>>> import numpy as np
>>> import numpy.linalg as la
>>> np.set_printoptions(precision=2, suppress=True, linewidth=120)
>>> out = np.array([[1.0], [0.1], [-1.6]])
>>> C = np.array([[1.0, -1.2, -1.9]])
>>> feats = out @ C
>>> print(feats)
[[ 1.   -1.2  -1.9 ]
 [ 0.1  -0.12 -0.19]
 [-1.6   1.92  3.04]]
>>> cov = feats.T @ feats
>>> print(np.diag(cov))
[ 3.57  5.14 12.89]
>>> print((feats @ feats.T).shape)
(3, 3)
>>> print(la.matrix_rank(cov))
1
>>> rng = np.random.default_rng(88219)
>>> labels = rng.permutation(3)
>>> print(labels)
[1 0 2]
>>> out = feats[labels][:, labels]
>>> print(np.diag(out))
[-0.12  1.    3.04]
>>> print(np.allclose(out, feats))
False
>>> print(np.trace(out))
3.92
>>> print(np.round(np.sort(np.abs(la.eigvals(out))), 2) + 0)
[0.   0.   3.92]
>>> try:
...     la.inv(feats)
... except la.LinAlgError as e:
...     print("failed:", e)
... 
failed: Singular matrix
>>> print(np.allclose(feats[:-1].T @ la.lstsq(feats[:-1].T, feats[-1])[0], feats[-1]))
True
>>> print(np.unique(feats.round(6), axis=0).shape)
(3, 3)
>>> print(np.abs(np.diag(la.qr(feats)[1])) > 1e-9)
[ True False False]
>>> rank = la.matrix_rank(feats)
>>> print(rank)
1
>>> null = la.svd(feats)[2][rank:].T
>>> print([int(la.matrix_rank(np.delete(feats, i, axis=0))) for i in range(3)])
[1, 1, 1]
>>> print(null.shape)
(3, 2)
>>> print([int(la.matrix_rank(feats[:, :j + 1])) for j in range(3)])
[1, 1, 1]
>>> print(np.round(feats @ null, 2) + 0)
[[0. 0.]
 [0. 0.]
 [0. 0.]]
>>> Uu, sv, Vh = la.svd(feats)
>>> V = Vh[:(sv > 1e-8).sum()]
>>> x0 = feats[1] + 2 * feats[2] + rng.integers(2) * np.eye(3)[2]
>>> print(x0)
[-3.1   3.72  5.89]
>>> print(np.diag(V.T @ V))
[0.17 0.24 0.6 ]
>>> print(np.allclose(V.T @ V @ x0, x0))
True
>>> print(la.matrix_rank(np.vstack([feats, x0])))
1
